% ipython --no-banner

In [1]: import numpy as np

In [2]: np.set_printoptions(precision=3, suppress=True, linewidth=140)

In [3]: K = np.loadtxt("dump.csv", delimiter=",")

In [4]: K
Out[4]: 
array([[ 1.142,  3.284,  3.284,  0.   ,  1.   ],
       [-0.067,  0.865,  0.865,  0.   ,  1.   ],
       [ 1.632,  4.265,  4.265,  0.   ,  1.   ],
       [-0.079,  0.842,  0.842,  0.   ,  1.   ],
       [-1.027, -1.054, -1.054,  0.   ,  1.   ],
       [ 0.368,  1.736,  1.736,  0.   ,  1.   ],
       [-0.417,  0.166,  0.166,  0.   ,  1.   ],
       [-0.08 ,  0.839,  0.839,  0.   ,  1.   ],
       [ 0.103,  1.205,  1.205,  0.   ,  1.   ],
       [-0.654, -0.307, -0.307,  0.   ,  1.   ],
       [-1.17 , -1.34 , -1.34 ,  0.   ,  1.   ],
       [ 0.479,  1.957,  1.957,  0.   ,  1.   ],
       [-0.172,  0.655,  0.655,  0.   ,  1.   ],
       [-1.065, -1.129, -1.129,  0.   ,  1.   ],
       [-0.826, -0.652, -0.652,  0.   ,  1.   ],
       [-0.029,  0.941,  0.941,  0.   ,  1.   ],
       [-1.513, -2.027, -2.027,  0.   ,  1.   ],
       [ 0.053,  1.106,  1.106,  0.   ,  1.   ],
       [ 1.553,  4.106,  4.106,  0.   ,  1.   ],
       [-1.502, -2.005, -2.005,  0.   ,  1.   ],
       [ 1.861,  4.721,  4.721,  0.   ,  1.   ],
       [ 0.479,  1.957,  1.957,  0.   ,  1.   ],
       [-0.947, -0.894, -0.894,  0.   ,  1.   ],
       [-0.86 , -0.72 , -0.72 ,  0.   ,  1.   ],
       [ 1.466,  3.932,  3.932,  0.   ,  1.   ],
       [ 0.641,  2.283,  2.283,  0.   ,  1.   ],
       [-1.629, -2.257, -2.257,  0.   ,  1.   ],
       [-0.239,  0.523,  0.523,  0.   ,  1.   ],
       [-0.542, -0.085, -0.085,  0.   ,  1.   ],
       [ 0.674,  2.348,  2.348,  0.   ,  1.   ]])

In [5]: U, s, Vt = np.linalg.svd(K)

In [6]: np.argmax(s[:-1] / (s[1:] + 1e-6)) + 1
Out[6]: np.int64(2)

In [7]: M2 = U[:, :2] @ np.diag(s[:2]) @ Vt[:2]

In [8]: M2
Out[8]: 
array([[ 1.142,  3.284,  3.284,  0.   ,  1.   ],
       [-0.067,  0.865,  0.865,  0.   ,  1.   ],
       [ 1.632,  4.265,  4.265,  0.   ,  1.   ],
       [-0.079,  0.842,  0.842,  0.   ,  1.   ],
       [-1.027, -1.054, -1.054,  0.   ,  1.   ],
       [ 0.368,  1.736,  1.736,  0.   ,  1.   ],
       [-0.417,  0.166,  0.166,  0.   ,  1.   ],
       [-0.08 ,  0.839,  0.839,  0.   ,  1.   ],
       [ 0.103,  1.205,  1.205,  0.   ,  1.   ],
       [-0.654, -0.307, -0.307,  0.   ,  1.   ],
       [-1.17 , -1.34 , -1.34 ,  0.   ,  1.   ],
       [ 0.479,  1.957,  1.957,  0.   ,  1.   ],
       [-0.172,  0.655,  0.655,  0.   ,  1.   ],
       [-1.065, -1.129, -1.129,  0.   ,  1.   ],
       [-0.826, -0.652, -0.652,  0.   ,  1.   ],
       [-0.029,  0.941,  0.941,  0.   ,  1.   ],
       [-1.513, -2.027, -2.027,  0.   ,  1.   ],
       [ 0.053,  1.106,  1.106,  0.   ,  1.   ],
       [ 1.553,  4.106,  4.106,  0.   ,  1.   ],
       [-1.502, -2.005, -2.005,  0.   ,  1.   ],
       [ 1.861,  4.721,  4.721,  0.   ,  1.   ],
       [ 0.479,  1.957,  1.957,  0.   ,  1.   ],
       [-0.947, -0.894, -0.894,  0.   ,  1.   ],
       [-0.86 , -0.72 , -0.72 ,  0.   ,  1.   ],
       [ 1.466,  3.932,  3.932,  0.   ,  1.   ],
       [ 0.641,  2.283,  2.283,  0.   ,  1.   ],
       [-1.629, -2.257, -2.257,  0.   ,  1.   ],
       [-0.239,  0.523,  0.523,  0.   ,  1.   ],
       [-0.542, -0.085, -0.085,  0.   ,  1.   ],
       [ 0.674,  2.348,  2.348,  0.   ,  1.   ]])

In [9]: np.linalg.matrix_rank(K, rtol=0.05)
Out[9]: np.int64(2)

In [10]: round(np.linalg.norm(K - M2, 2), 3), np.round(s[2], 3)
Out[10]: (np.float64(0.002), np.float64(0.002))
